>>> import numpy as np
>>> np.set_printoptions(precision=1, suppress=True, linewidth=140, floatmode="fixed")
>>> tidy = lambda a: np.round(a, 1) + 0
>>> F = np.loadtxt("x.csv", delimiter=",")
>>> tidy(F)
array([[ 0.5,  0.0, -0.9,  0.0,  0.0],
       [ 0.0,  1.0,  0.0,  0.0,  0.0],
       [ 0.9,  0.0,  0.5,  0.0,  0.0],
       [ 0.0,  0.0,  0.0,  1.0,  0.0],
       [ 0.0,  0.0,  0.0,  0.0,  1.0]])
>>> tidy(np.linalg.norm(F))
np.float64(2.2)
>>> F.shape
(5, 5)
>>> tidy(F - F[0])
array([[ 0.0,  0.0,  0.0,  0.0,  0.0],
       [-0.5,  1.0,  0.9,  0.0,  0.0],
       [ 0.4,  0.0,  1.4,  0.0,  0.0],
       [-0.5,  0.0,  0.9,  1.0,  0.0],
       [-0.5,  0.0,  0.9,  0.0,  1.0]])
>>> np.linalg.matrix_rank(F)
np.int64(5)
>>> tidy(F.mean(axis=0))
array([ 0.3,  0.2, -0.1,  0.2,  0.2])
>>> tidy(np.linalg.svd(F, compute_uv=False))
array([1.0, 1.0, 1.0, 1.0, 1.0])
>>> np.abs(F).max()
np.float64(1.0)
>>> rng = np.random.default_rng(162)
>>> z = rng.permutation(5)
>>> z
array([4, 3, 0, 2, 1])
>>> Y = F[z][:, z]
>>> tidy(np.sort(np.abs(np.linalg.eigvals(Y))))
array([1.0, 1.0, 1.0, 1.0, 1.0])
>>> tidy(Y)
array([[ 1.0,  0.0,  0.0,  0.0,  0.0],
       [ 0.0,  1.0,  0.0,  0.0,  0.0],
       [ 0.0,  0.0,  0.5, -0.9,  0.0],
       [ 0.0,  0.0,  0.9,  0.5,  0.0],
       [ 0.0,  0.0,  0.0,  0.0,  1.0]])
>>> Y = np.linalg.inv(F)
>>> tidy(np.linalg.slogdet(F)[0])
np.float64(1.0)
>>> tidy(np.linalg.cond(F))
np.float64(1.0)
>>> tidy(np.linalg.det(F) * Y)
array([[ 0.5,  0.0,  0.9,  0.0,  0.0],
       [ 0.0,  1.0,  0.0,  0.0,  0.0],
       [-0.9,  0.0,  0.5,  0.0,  0.0],
       [ 0.0,  0.0,  0.0,  1.0,  0.0],
       [ 0.0,  0.0,  0.0,  0.0,  1.0]])
>>> x0 = np.array([-2, -1, 2, 2, 2])
>>> target = F @ x0
>>> tidy(target)
array([-2.7, -1.0, -0.7,  2.0,  2.0])
>>> tidy(np.linalg.solve(F, target + F[:, 1]))
array([-2.0,  0.0,  2.0,  2.0,  2.0])
>>> tidy(np.linalg.solve(F.T, F[2]))
array([0.0, 0.0, 1.0, 0.0, 0.0])
>>> tidy(np.linalg.solve(F, target))
array([-2.0, -1.0,  2.0,  2.0,  2.0])
>>> m1 = np.load("layer5.npy")
>>> m1
array([[-1, -3, -3,  1, -1, -2, -2],
       [-2, -1, -3, -3,  1, -1, -2],
       [-2, -2, -1, -3, -3,  1, -1],
       [-1, -2, -2, -1, -3, -3,  1],
       [ 1, -1, -2, -2, -1, -3, -3],
       [-3,  1, -1, -2, -2, -1, -3],
       [-3, -3,  1, -1, -2, -2, -1]])
>>> Y = m1 / np.linalg.norm(m1, axis=1, keepdims=True)
>>> C2 = Y @ Y.T
>>> (C2 - 2 * np.eye(7)).round(6).argmax(axis=1)
array([3, 4, 5, 0, 0, 1, 2])
>>> (np.abs(C2) > 0.9).astype(int)
array([[1, 0, 0, 0, 0, 0, 0],
       [0, 1, 0, 0, 0, 0, 0],
       [0, 0, 1, 0, 0, 0, 0],
       [0, 0, 0, 1, 0, 0, 0],
       [0, 0, 0, 0, 1, 0, 0],
       [0, 0, 0, 0, 0, 1, 0],
       [0, 0, 0, 0, 0, 0, 1]])
>>> tidy(np.degrees(np.arccos(np.clip(C2[5, 6], -1, 1))))
np.float64(56.5)
